$ ipython --no-banner

In [1]: import numpy as np

In [2]: import numpy.linalg as la

In [3]: np.set_printoptions(suppress=True, linewidth=120)

In [4]: def rnd(a):
   ...:     return np.round(a, 3) + 0
   ...: 

In [5]: A2 = np.array([[2], [0], [0], [0], [1], [1]])

In [6]: cent = np.array([[2, 2, 1, 3, -3, 1, 1, 0, -1, 1, 3, 2, -2, -3]])

In [7]: A = A2 @ cent

In [8]: A
Out[8]: 
array([[ 4,  4,  2,  6, -6,  2,  2,  0, -2,  2,  6,  4, -4, -6],
       [ 0,  0,  0,  0,  0,  0,  0,  0,  0,  0,  0,  0,  0,  0],
       [ 0,  0,  0,  0,  0,  0,  0,  0,  0,  0,  0,  0,  0,  0],
       [ 0,  0,  0,  0,  0,  0,  0,  0,  0,  0,  0,  0,  0,  0],
       [ 2,  2,  1,  3, -3,  1,  1,  0, -1,  1,  3,  2, -2, -3],
       [ 2,  2,  1,  3, -3,  1,  1,  0, -1,  1,  3,  2, -2, -3]])

In [9]: A2 = A[0, 0] * A[1:] - np.outer(A[1:, 0], A[0])

In [10]: A2
Out[10]: 
array([[0, 0, 0, 0, 0, 0, 0, 0, 0, 0, 0, 0, 0, 0],
       [0, 0, 0, 0, 0, 0, 0, 0, 0, 0, 0, 0, 0, 0],
       [0, 0, 0, 0, 0, 0, 0, 0, 0, 0, 0, 0, 0, 0],
       [0, 0, 0, 0, 0, 0, 0, 0, 0, 0, 0, 0, 0, 0],
       [0, 0, 0, 0, 0, 0, 0, 0, 0, 0, 0, 0, 0, 0]])

In [11]: la.matrix_rank(A2), la.matrix_rank(A)
Out[11]: (np.int64(0), np.int64(1))

In [12]: np.flatnonzero(~A2.round(6).any(axis=1))
Out[12]: array([0, 1, 2, 3, 4])

In [13]: Uu, sv, vt = la.svd(A)

In [14]: V = vt[:(sv > 1e-8).sum()]

In [15]: rng = np.random.default_rng(9938)

In [16]: x0 = A[1] + 3 * A[5] + rng.integers(2) * np.eye(14)[9]

In [17]: x0
Out[17]: array([ 6.,  6.,  3.,  9., -9.,  3.,  3.,  0., -3.,  3.,  9.,  6., -6., -9.])

In [18]: rnd(la.norm(x0 - V.T @ V @ x0))
Out[18]: np.float64(0.0)

In [19]: blk = np.stack([A, 3 * A, A[::-1]])

In [20]: blk.shape
Out[20]: (3, 6, 14)

In [21]: np.einsum("bij,cij->bc", blk, blk)
Out[21]: 
array([[ 342, 1026,  228],
       [1026, 3078,  684],
       [ 228,  684,  342]])

In [22]: la.matrix_rank(blk.reshape(3, -1))
Out[22]: np.int64(2)

In [23]: x0 = np.array([-3, -1, -1, 2, 1, 3, 1, -1, 2, -1, 2, 0, 1, -2])

In [24]: h = np.maximum(A @ x0, 0)

In [25]: h
Out[25]: array([10,  0,  0,  0,  5,  5])

In [26]: rnd(np.tanh(A @ x0))
Out[26]: array([1., 0., 0., 0., 1., 1.])

In [27]: A * (h > 1e-9)[:, None]
Out[27]: 
array([[ 4,  4,  2,  6, -6,  2,  2,  0, -2,  2,  6,  4, -4, -6],
       [ 0,  0,  0,  0,  0,  0,  0,  0,  0,  0,  0,  0,  0,  0],
       [ 0,  0,  0,  0,  0,  0,  0,  0,  0,  0,  0,  0,  0,  0],
       [ 0,  0,  0,  0,  0,  0,  0,  0,  0,  0,  0,  0,  0,  0],
       [ 2,  2,  1,  3, -3,  1,  1,  0, -1,  1,  3,  2, -2, -3],
       [ 2,  2,  1,  3, -3,  1,  1,  0, -1,  1,  3,  2, -2, -3]])
